$ ipython --no-banner

In [1]: import numpy as np

In [2]: import numpy.linalg as la

In [3]: np.set_printoptions(precision=1, suppress=True, linewidth=160)

In [4]: X = np.load("mat.npy")

In [5]: X
Out[5]: 
array([[2.1, 0. , 1. , 1. , 3. , 2. , 3. , 1. , 0. , 2. ],
       [0. , 3.1, 1. , 2. , 3. , 0. , 0. , 2. , 2. , 3. ],
       [2. , 3. , 0.1, 1. , 3. , 0. , 2. , 0. , 2. , 0. ],
       [1. , 1. , 3. , 2.1, 0. , 1. , 0. , 1. , 0. , 2. ],
       [0. , 0. , 3. , 3. , 3.1, 0. , 1. , 2. , 0. , 3. ],
       [3. , 3. , 0. , 3. , 2. , 2.1, 1. , 1. , 1. , 2. ],
       [1. , 3. , 2. , 2. , 3. , 0. , 3.1, 2. , 2. , 3. ],
       [1. , 0. , 1. , 3. , 1. , 2. , 2. , 2.1, 0. , 1. ],
       [2. , 2. , 1. , 1. , 0. , 2. , 3. , 3. , 1.1, 3. ],
       [2. , 0. , 1. , 1. , 3. , 2. , 3. , 1. , 0. , 2.1]])

In [6]: r0, r1 = X[6], X[0]

In [7]: np.round(r0 @ r0, 1)
Out[7]: np.float64(53.6)

In [8]: r0 @ r1
Out[8]: np.float64(32.4)

In [9]: p = (r0 @ r1) / (r0 @ r0) * r0

In [10]: r1 - p
Out[10]: array([ 1.5, -1.8, -0.2, -0.2,  1.2,  2. ,  1.1, -0.2, -1.2,  0.2])

In [11]: np.round(la.norm(r0 + r1) ** 2 + la.norm(r0 - r1) ** 2, 1)
Out[11]: np.float64(174.0)

In [12]: (r1 - p) @ r0
Out[12]: np.float64(0.0)

In [13]: x0 = np.array([2, 1, 1, 1, 0, 0, 0, 1, 0, 0])

In [14]: h1 = np.maximum(X @ x0, 0)

In [15]: np.tanh(X @ x0)
Out[15]: array([1., 1., 1., 1., 1., 1., 1., 1., 1., 1.])

In [16]: X.T @ h1
Out[16]: array([134.5, 152.5, 115.5, 177.9, 183.1, 103. , 163.1, 140.5,  79.5, 195.7])

In [17]: np.maximum(X @ x0, 0) - np.maximum(-X @ x0, 0)
Out[17]: array([ 7.2,  8.1,  8.1,  9.1,  8. , 13. , 11. ,  8.1, 11. ,  7. ])

In [18]: M = np.load("m.npy")

In [19]: M.round(1) + 0
Out[19]: 
array([[ 1.6,  0.9,  0.4, -0.4,  0.4,  0.9,  0.8,  1.5,  1.3],
       [-0.3, -1.3,  0.9,  0. , -0.3, -1.8, -0.8, -0.8, -1.3],
       [-1.9, -0.5, -0.9,  0.6, -0.4, -0.3, -0.7, -1.5, -1. ],
       [ 1.8, -0.4,  1.7, -0.6,  0.2, -0.9,  0.2,  1.2,  0.2],
       [ 1.1,  1.2, -0.2, -0.2,  0.4,  1.4,  0.9,  1.2,  1.4],
       [ 1.9,  0. ,  1.4, -0.6,  0.3, -0.4,  0.4,  1.4,  0.6],
       [-1. , -1.2,  0.3,  0.2, -0.4, -1.5, -0.9, -1.2, -1.4],
       [-0.5,  1.3, -1.4,  0.2,  0.2,  1.9,  0.6,  0.2,  1. ],
       [-0.7,  1.2, -1.5,  0.3,  0.2,  1.8,  0.5,  0. ,  0.9],
       [-1.4,  0.9, -1.8,  0.5,  0. ,  1.4,  0.1, -0.7,  0.3],
       [-1.5, -0.9, -0.2,  0.4, -0.4, -1. , -0.8, -1.4, -1.3],
       [ 0.3, -1.3,  1.4, -0.2, -0.2, -1.9, -0.6, -0.3, -1.1],
       [-1.6, -0.8, -0.5,  0.5, -0.4, -0.8, -0.8, -1.5, -1.2],
       [ 1.9, -0.2,  1.5, -0.6,  0.2, -0.6,  0.3,  1.3,  0.5],
       [-1.2, -1.1,  0.1,  0.3, -0.4, -1.3, -0.9, -1.3, -1.4],
       [ 1.9, -0.2,  1.6, -0.6,  0.2, -0.7,  0.3,  1.3,  0.4],
       [-0.2, -1.3,  1. ,  0. , -0.3, -1.8, -0.8, -0.7, -1.3],
       [ 1.9,  0.5,  0.9, -0.6,  0.4,  0.3,  0.7,  1.5,  1. ],
       [ 0.7, -1.2,  1.6, -0.3, -0.2, -1.8, -0.5,  0. , -0.9],
       [ 1.1,  1.2, -0.2, -0.2,  0.4,  1.4,  0.9,  1.2,  1.4],
       [-1.6,  0.7, -1.8,  0.6, -0.1,  1.2,  0. , -0.9,  0.1],
       [ 0.8, -1.2,  1.6, -0.3, -0.2, -1.8, -0.5,  0.1, -0.9],
       [-1.9, -0.3, -1.2,  0.6, -0.3,  0. , -0.6, -1.5, -0.9],
       [ 0.3,  1.3, -0.9,  0. ,  0.3,  1.8,  0.8,  0.7,  1.3],
       [-1.9, -0.3, -1.1,  0.6, -0.3, -0.1, -0.6, -1.5, -0.9],
       [-1.5, -0.9, -0.3,  0.4, -0.4, -1. , -0.8, -1.4, -1.3],
       [ 0.9,  1.2, -0.4, -0.2,  0.4,  1.5,  0.8,  1.1,  1.4],
       [-1.7, -0.7, -0.6,  0.5, -0.4, -0.7, -0.8, -1.5, -1.2],
       [-1.6,  0.7, -1.8,  0.6, -0.1,  1.3,  0. , -0.9,  0.2],
       [ 0.5, -1.3,  1.4, -0.3, -0.2, -1.9, -0.6, -0.2, -1. ],
       [-1. , -1.2,  0.3,  0.2, -0.4, -1.5, -0.9, -1.2, -1.4],
       [ 1.7, -0.7,  1.8, -0.6,  0.1, -1.2,  0. ,  0.9, -0.1],
       [ 1.2,  1.1,  0. , -0.3,  0.4,  1.3,  0.9,  1.3,  1.4],
       [ 1.8, -0.4,  1.7, -0.6,  0.2, -0.9,  0.2,  1.2,  0.2],
       [-1.8,  0.5, -1.7,  0.6, -0.1,  1.1, -0.1, -1.1, -0.1],
       [ 0.8,  1.2, -0.4, -0.2,  0.4,  1.6,  0.8,  1.1,  1.4],
       [ 1.8, -0.4,  1.7, -0.6,  0.2, -0.9,  0.2,  1.1,  0.2],
       [-0.6,  1.3, -1.5,  0.3,  0.2,  1.9,  0.5,  0.1,  1. ],
       [-1. , -1.2,  0.3,  0.2, -0.4, -1.5, -0.9, -1.2, -1.4],
       [ 0.9, -1.1,  1.7, -0.4, -0.1, -1.8, -0.4,  0.2, -0.8]])

In [20]: Ac = M - M.mean(axis=0)

In [21]: vecs = la.svd(Ac)[2][:2]

In [22]: out = Ac - Ac @ vecs.T @ vecs

In [23]: np.round(np.diag(vecs.T @ vecs), 1) + 0
Out[23]: array([0.4, 0.2, 0.4, 0. , 0. , 0.4, 0.1, 0.3, 0.2])
